In [1]: import numpy as np

In [2]: np.set_printoptions(precision=1, suppress=True, linewidth=100)

In [3]: tidy = lambda a: np.round(a, 1) + 0

In [4]: basis = np.array([[-8, 4, -5], [1, 3, 3], [1, 0, -9]])

In [5]: rng = np.random.default_rng(93577)

In [6]: feats = (rng.random((23, 3)) < 0.25) @ basis

In [7]: feats
Out[7]: 
array([[ 1,  3,  3],
       [ 1,  3,  3],
       [-8,  4, -5],
       [-8,  4, -5],
       [-8,  4, -5],
       [ 1,  3,  3],
       [-7,  7, -2],
       [ 1,  0, -9],
       [ 1,  3,  3],
       [ 1,  3,  3],
       [ 0,  0,  0],
       [ 1,  0, -9],
       [ 1,  0, -9],
       [ 0,  0,  0],
       [-8,  4, -5],
       [ 0,  0,  0],
       [ 0,  0,  0],
       [ 0,  0,  0],
       [-8,  4, -5],
       [ 1,  0, -9],
       [ 0,  0,  0],
       [ 1,  3,  3],
       [ 1,  0, -9]])

In [8]: vec = np.array([1, 3, -1])

In [9]: target = feats @ vec

In [10]: b, lr = np.zeros(3), 1 / np.linalg.norm(feats, 2) ** 2

In [11]: for i in range(10):
    ...:     b -= lr * feats.T @ (feats @ b - target)
    ...:     if i % 2 == 0: print(i, round(np.linalg.norm(feats @ b - target), 1))
    ...: 
0 22.7
2 19.0
4 15.9
6 13.4
8 11.2

In [12]: tidy(b)
Out[12]: array([ 0.3,  1.9, -0.9])

In [13]: tidy(np.linalg.cond(feats))
Out[13]: np.float64(3.5)

In [14]: vec = np.array([-5, 4, -5])

In [15]: target = feats @ vec

In [16]: tidy(np.linalg.solve(feats.T @ feats, feats.T @ target))
Out[16]: array([-5.,  4., -5.])

In [17]: tidy(np.linalg.pinv(feats) @ feats)
Out[17]: 
array([[1., 0., 0.],
       [0., 1., 0.],
       [0., 0., 1.]])

In [18]: tidy(np.linalg.lstsq(feats, target)[0])
Out[18]: array([-5.,  4., -5.])

In [19]: target
Out[19]: array([-8, -8, 81, 81, 81, -8, 73, 40, -8, -8,  0, 40, 40,  0, 81,  0,  0,  0, 81, 40,  0, -8, 40])

In [20]: target = target + 0.1 * rng.normal(size=23)

In [21]: tidy(target)
Out[21]: 
array([-8.1, -7.9, 81. , 80.9, 81. , -8. , 73.1, 39.9, -8.1, -8. , -0.1, 40. , 40.2,  0. , 81. ,
        0. , -0.2,  0.1, 81.1, 40. ,  0.1, -7.9, 40.1])

In [22]: b, *_ = np.linalg.lstsq(feats, target)

In [23]: tidy(np.linalg.norm(target - feats @ b))
Out[23]: np.float64(0.5)

In [24]: tidy(b)
Out[24]: array([-5.,  4., -5.])

In [25]: b.round()
Out[25]: array([-5.,  4., -5.])

In [26]: cen = (feats - feats.mean(axis=0)) / feats.std(axis=0)

In [27]: np.argwhere(np.abs(cen) > 2)
Out[27]: array([[6, 1]])

In [28]: b = np.linalg.lstsq(np.delete(cen, 2, axis=1), cen[:, 2])[0]

In [29]: np.abs(b).argmax()
Out[29]: np.int64(0)

In [30]: z = feats[:, 1] > np.median(feats[:, 1])

In [31]: r0 = feats[z].mean(axis=0) - feats[~z].mean(axis=0)

In [32]: ((feats - feats.mean(axis=0)) @ r0 > 0).astype(int)
Out[32]: array([0, 0, 1, 1, 1, 0, 1, 0, 0, 0, 0, 0, 0, 0, 1, 0, 0, 0, 1, 0, 0, 0, 0])

In [33]: tidy(r0)
Out[33]: array([-8.5,  3.4, -2.9])

In [34]: np.argsort(-np.abs(r0).round(6), kind="stable")
Out[34]: array([0, 1, 2])

In [35]: (((feats - feats.mean(axis=0)) @ r0 > 0) == z).mean()
Out[35]: np.float64(1.0)

In [36]: A = np.load("layer16.npy")

In [37]: A
Out[37]: 
array([[-5, -4,  4,  1],
       [ 1, -5, -4,  4],
       [ 4,  1, -5, -4],
       [-4,  4,  1, -5]])

In [38]: A @ (-1.0) ** np.arange(4)
Out[38]: array([ 2., -2.,  2., -2.])

In [39]: np.allclose(A @ A.T, A.T @ A)
Out[39]: True

In [40]: np.fft.fft(A[0])
Out[40]: array([-4.+0.j, -9.+5.j,  2.+0.j, -9.-5.j])

In [41]: vec = np.array([-9, -2, 1, -5])

In [42]: target = A @ vec

In [43]: target
Out[43]: array([ 52, -23, -23,  54])

In [44]: tidy(np.linalg.solve(A, target))
Out[44]: array([-9., -2.,  1., -5.])

In [45]: tidy(np.linalg.solve(A, A[:, 1]))
Out[45]: array([0., 1., 0., 0.])

In [46]: tidy(np.linalg.solve(A, 5 * target))
Out[46]: array([-45., -10.,   5., -25.])

In [47]: t = np.radians(60)

In [48]: R = np.eye(4)

In [49]: R[0, 0] = R[2, 2] = np.cos(t)

In [50]: R[0, 2], R[2, 0] = -np.sin(t), np.sin(t)

In [51]: tidy(R)
Out[51]: 
array([[ 0.5,  0. , -0.9,  0. ],
       [ 0. ,  1. ,  0. ,  0. ],
       [ 0.9,  0. ,  0.5,  0. ],
       [ 0. ,  0. ,  0. ,  1. ]])

In [52]: other = A @ R.T

In [53]: np.allclose(A @ A.T, other @ other.T)
Out[53]: True

In [54]: tidy(np.abs(other - A).max(axis=0))
Out[54]: array([3. , 0. , 6.3, 0. ])

In [55]: tidy(other)
Out[55]: 
array([[-6. , -4. , -2.3,  1. ],
       [ 4. , -5. , -1.1,  4. ],
       [ 6.3,  1. ,  1. , -4. ],
       [-2.9,  4. , -3. , -5. ]])

In [56]: np.allclose(np.linalg.norm(A, axis=1), np.linalg.norm(other, axis=1))
Out[56]: True

In [57]: tidy(np.linalg.svd(A, compute_uv=False)), tidy(np.linalg.svd(other, compute_uv=False))
Out[57]: (array([10.3, 10.3,  4. ,  2. ]), array([10.3, 10.3,  4. ,  2. ]))

In [58]: Q, R = np.linalg.qr(other)

In [59]: tidy(Q @ R)
Out[59]: 
array([[-6. , -4. , -2.3,  1. ],
       [ 4. , -5. , -1.1,  4. ],
       [ 6.3,  1. ,  1. , -4. ],
       [-2.9,  4. , -3. , -5. ]])

In [60]: tidy(R)
Out[60]: 
array([[10. , -0.1,  2.4, -0.1],
       [ 0. ,  7.6,  0.6, -6.3],
       [ 0. ,  0. ,  3.2,  2.5],
       [ 0. ,  0. ,  0. ,  3.5]])

In [61]: X = np.loadtxt("mat.csv", delimiter=",")

In [62]: X
Out[62]: 
array([[ 0.1, -0.2, -1.4],
       [-0.1,  0.1, -1.6],
       [-0.1,  0.3, -4.1],
       [-0.1, -0.1,  2.1],
       [ 0.1, -0.1, -4.9],
       [ 0. ,  0.1, -2.7],
       [ 0. ,  0. ,  0.8],
       [ 0. , -0.1,  0.7],
       [ 0. ,  0.1,  0.4],
       [-0.1,  0. ,  0.8],
       [ 0. ,  0. ,  2.2],
       [ 0.2,  0.2, -2.3],
       [-0.1,  0.1, -6.3],
       [ 0. ,  0.1,  2.1],
       [ 0. ,  0. ,  0.9],
       [-0.2,  0.1,  0.1],
       [ 0. , -0.2,  3.1],
       [ 0.2,  0. , -5.3],
       [-0.2, -0.1,  1.2],
       [ 0. ,  0.2, -5.4],
       [ 0. ,  0. ,  3.1],
       [ 0. ,  0. ,  2.2],
       [ 0. ,  0. , -2. ],
       [-0.1,  0.1, -0.2],
       [ 0. ,  0. ,  4.7],
       [ 0. ,  0.1,  1.1]])

In [63]: cov = np.cov(X, rowvar=False)

In [64]: tidy(np.linalg.eigvalsh(cov)[::-1])
Out[64]: array([8.8, 0. , 0. ])

In [65]: tidy(cov)
Out[65]: 
array([[ 0. ,  0. , -0.1],
       [ 0. ,  0. , -0.1],
       [-0.1, -0.1,  8.8]])

In [66]: np.argsort(-X.std(axis=0).round(6), kind="stable")
Out[66]: array([2, 1, 0])

In [67]: np.argwhere(np.triu(np.abs(np.corrcoef(X.T)) > 0.8, 1))
Out[67]: array([], shape=(0, 2), dtype=int64)
